>>> import numpy as np
>>> np.set_printoptions(suppress=True, linewidth=100)
>>> arr = np.load("out2.npy")
>>> print(arr)
[[4 4 0 5 1 5]
 [0 1 1 4 2 3]
 [4 4 0 5 1 5]
 [0 5 3 3 3 4]]
>>> print([round(float(x), 4) for x in np.linalg.svd(arr, compute_uv=False)[:3]])
[15.3595, 4.7563, 2.5424]
>>> print(round(np.linalg.norm(arr, 2) / np.linalg.norm(arr), 4))
0.9435
>>> print(np.linalg.matrix_rank(arr, rtol=0.1))
3
>>> print(np.round(arr @ np.linalg.pinv(arr) @ arr, 4) + 0)
[[4. 4. 0. 5. 1. 5.]
 [0. 1. 1. 4. 2. 3.]
 [4. 4. 0. 5. 1. 5.]
 [0. 5. 3. 3. 3. 4.]]
>>> print(np.abs(np.diag(np.linalg.qr(arr)[1])) > 1e-9)
[ True  True  True False]
>>> print(np.linalg.lstsq(arr[:-1].T, arr[-1])[2])
2
>>> U, sigma, Vh = np.linalg.svd(arr)
>>> evecs = Vh[:(sigma > 1e-8).sum()]
>>> rng = np.random.default_rng(45)
>>> vec = arr[1] + -3 * arr[3] + rng.integers(2) * np.eye(6)[1]
>>> print(vec)
[  0. -13.  -8.  -5.  -7.  -9.]
>>> print(np.allclose(evecs.T @ evecs @ vec, vec))
False
>>> print(np.round(np.diag(evecs.T @ evecs), 4))
[0.616  0.7637 0.3277 0.6913 0.2739 0.3275]
>>> U, sigma, Vh = np.linalg.svd(arr)
>>> print(sigma.round(4) + 0)
[15.3595  4.7563  2.5424  0.    ]
>>> other = U[:, :3] @ np.diag(sigma[:3]) @ Vh[:3]
>>> print(np.round(np.linalg.norm(arr - other, 2), 4), round(sigma[3], 4))
0.0 0.0
>>> print(round(np.abs(arr - other).max(), 4))
0.0
>>> print(other.round(4) + 0)
[[4. 4. 0. 5. 1. 5.]
 [0. 1. 1. 4. 2. 3.]
 [4. 4. 0. 5. 1. 5.]
 [0. 5. 3. 3. 3. 4.]]
>>> print(np.linalg.matrix_rank(arr, rtol=0.05))
3
>>> print(round(float(np.linalg.norm(arr - other) / np.linalg.norm(arr)), 4))
0.0
>>> print(np.linalg.matrix_rank(other))
3
>>> vec = np.array([8, 4, 6, 4, 9, 1])
>>> h = np.maximum(arr @ vec, 0)
>>> print(np.maximum(arr @ (3 * vec), 0))
[246 141 246 243]
>>> m1 = np.load("a.npy")
>>> print(m1)
[[ 0.1     0.5026 -0.3   ]
 [-0.9    -4.4545 -0.8   ]
 [-0.4    -2.0601  0.    ]
 [-0.6    -3.0149  0.2   ]
 [-1.2    -6.0537 -0.8   ]
 [ 0.6     2.9879  0.8   ]
 [-0.9    -4.484  -2.3   ]
 [ 1.1     5.4452  0.4   ]
 [ 0.1     0.4856  0.9   ]
 [-1.2    -5.9499  0.    ]
 [ 0.8     3.9851  1.1   ]
 [-0.9    -4.5897  1.    ]
 [ 0.7     3.4516  0.1   ]
 [ 0.     -0.0858  0.5   ]
 [ 0.4     2.0202  2.    ]
 [ 1.5     7.4294 -2.4   ]
 [-0.8    -4.0503 -1.8   ]
 [ 1.2     5.928   1.9   ]
 [ 0.4     1.9874 -0.2   ]
 [ 0.3     1.5419  1.6   ]
 [-0.5    -2.5363  2.2   ]]
>>> # column 1 is much longer than the rest
>>> U, sigma, Vh = np.linalg.svd(m1)
>>> print(np.argmax(sigma[:-1] / (sigma[1:] + 1e-6)) + 1)
2
>>> print(sigma.round(4))
[18.7703  5.7352  0.0427]
>>> other = U[:, :2] @ np.diag(sigma[:2]) @ Vh[:2]
>>> print(np.round(np.linalg.norm(m1 - other, 2), 4), round(sigma[2], 4))
0.0427 0.0427
>>> print(round(np.linalg.norm(m1 - other) / np.linalg.norm(m1), 4))
0.0022
